% python3 -q
>>> import numpy as np
>>> np.set_printoptions(precision=2, suppress=True, linewidth=140, sign=" ")
>>> arr = np.load("case1.npy")
>>> arr
array([[-3, -2,  2,  2],
       [-2, -3, -2,  2],
       [ 2, -2, -3, -2],
       [ 2,  2, -2, -3]])
>>> w, V = np.linalg.eigh(arr)
>>> np.round(V.T @ V, 2) + 0
array([[ 1.,  0.,  0.,  0.],
       [ 0.,  1.,  0.,  0.],
       [ 0.,  0.,  1.,  0.],
       [ 0.,  0.,  0.,  1.]])
>>> V @ np.diag(w) @ V.T
array([[-3., -2.,  2.,  2.],
       [-2., -3., -2.,  2.],
       [ 2., -2., -3., -2.],
       [ 2.,  2., -2., -3.]])
>>> (w > 1e-8).sum(), (w < -1e-8).sum()
(np.int64(1), np.int64(3))
>>> w, V = np.linalg.eig(arr)
>>> w
array([-7.47, -1.  ,  1.47, -5.  ])
>>> np.sort(np.linalg.eigvals(np.linalg.inv(arr)))
array([-1.  , -0.2 , -0.13,  0.68])
>>> np.round(np.linalg.eigvalsh(arr).min(), 2)
np.float64(-7.47)
>>> np.all(np.linalg.eigvalsh(arr) > 0)
np.False_
>>> w, V = np.linalg.eigh(arr)
>>> x0 = np.array([2, 1, -2, -1])
>>> np.linalg.eigvalsh(arr[1:, 1:])
array([-5., -5.,  1.])
>>> np.abs(arr).sum(axis=1).max(), round(np.abs(w).max(), 2)
(np.int64(9), np.float64(7.47))
>>> V * np.maximum(w, 0) @ V.T
array([[ 0.2 , -0.33,  0.33, -0.2 ],
       [-0.33,  0.53, -0.53,  0.33],
       [ 0.33, -0.53,  0.53, -0.33],
       [-0.2 ,  0.33, -0.33,  0.2 ]])
>>> K = np.load("out4.npy")
>>> K
array([[ 6.06, -4.01,  0.12,  2.09],
       [-0.05, -2.97, -1.06, -1.04],
       [ 5.89, -3.98,  0.  ,  1.94]])
>>> U, s, Vt = np.linalg.svd(K)
>>> np.argmax(s[:-1] / (s[1:] + 1e-6)) + 1
np.int64(2)
>>> s
array([ 10.64,   3.05,   0.06])
>>> out = U[:, :2] @ np.diag(s[:2]) @ Vt[:2]
>>> np.linalg.matrix_rank(K, rtol=0.05)
np.int64(2)
>>> round(float(np.abs(K - out).max()), 2)
0.03
>>> rng = np.random.default_rng(584)
>>> out = K + rng.integers(-2, 3, (3, 2)) @ rng.integers(-2, 3, (2, 4))
>>> out
array([[ 2.06, -1.01,  2.12,  4.09],
       [-0.05, -3.97, -1.06, -1.04],
       [ 3.89, -3.98,  1.  ,  2.94]])
>>> np.linalg.matrix_rank(out - K, tol=1e-8)
np.int64(2)
>>> np.round(np.linalg.svd(out - K, compute_uv=False), 2) + 0
array([ 6.15,  1.49,  0.  ])
>>> x0 = np.array([2, -1, -3, -1])
>>> h1 = np.maximum(out @ x0, 0)
>>> np.maximum(out @ x0, 0) - np.maximum(-out @ x0, 0)
array([-5.32,  8.09,  5.82])
>>> np.tanh(out @ x0)
array([-1.,  1.,  1.])
>>> out.T @ h1
array([ 22.24, -55.28,  -2.76,   8.7 ])
>>> out * (h1 > 1e-9)[:, None]
array([[ 0.  , -0.  ,  0.  ,  0.  ],
       [-0.05, -3.97, -1.06, -1.04],
       [ 3.89, -3.98,  1.  ,  2.94]])
>>> np.maximum(out @ (3 * x0), 0)
array([  0.  ,  24.27,  17.46])
>>> def softmax(z):
...     e = np.exp(z - z.max(axis=-1, keepdims=True))
...     return e / e.sum(axis=-1, keepdims=True)
... 
>>> softmax(K[1])
array([ 0.56,  0.03,  0.2 ,  0.21])
>>> softmax(K[1] + 2)
array([ 0.56,  0.03,  0.2 ,  0.21])
>>> scores = K @ K.T / np.sqrt(4)
>>> softmax(scores).round(6).argmax(axis=1)
array([ 0,  1,  0])
